$ python -q
>>> import numpy as np
>>> np.set_printoptions(precision=2, suppress=True, linewidth=160)
>>> m1 = np.array([[0.81, 1.83], [1.83, -0.81]])
>>> np.round(np.linalg.eigvalsh(m1).min(), 2)
np.float64(-2.0)
>>> [round(float(np.linalg.det(m1[:i, :i])), 2) + 0 for i in range(1, 3)]
[0.81, -4.0]
>>> Y = np.linalg.invert(m1)
Traceback (most recent call last):
  File "<python-input-5>", line 1, in <module>
    Y = np.linalg.invert(m1)
        ^^^^^^^^^^^^^^^^
AttributeError: module 'numpy.linalg' has no attribute 'invert'
>>> Y = np.linalg.inv(m1)
>>> np.linalg.det(m1) * Y
array([[-0.81, -1.83],
       [-1.83,  0.81]])
>>> round(float(np.linalg.slogdet(m1)[0]), 2)
-1.0
>>> Y
array([[ 0.2 ,  0.46],
       [ 0.46, -0.2 ]])
>>> round(float(np.linalg.cond(m1)), 2)
1.0
>>> round(float(np.linalg.det(m1) * np.linalg.det(Y)), 2)
1.0
>>> np.linalg.inv(Y)
array([[ 0.81,  1.83],
       [ 1.83, -0.81]])
>>> F = np.array([[2.44, 1.13, 0.47, 0.27],
...     [1.13, 2.64, -0.7, 0.34],
...     [0.47, -0.7, 2.64, -0.11],
...     [0.27, 0.34, -0.11, 3.28]])
>>> # symmetric
>>> vec = np.ones(4)
>>> for _ in range(6):
...     vec = F @ vec
...     vec /= np.linalg.norm(vec)
...     print(round(vec @ F @ vec, 2))
... 
3.7
3.81
3.89
3.93
3.96
3.98
>>> np.round(np.linalg.eigvalsh(F)[-1], 2)
np.float64(4.0)
>>> vec
array([ 0.56,  0.62, -0.07,  0.55])
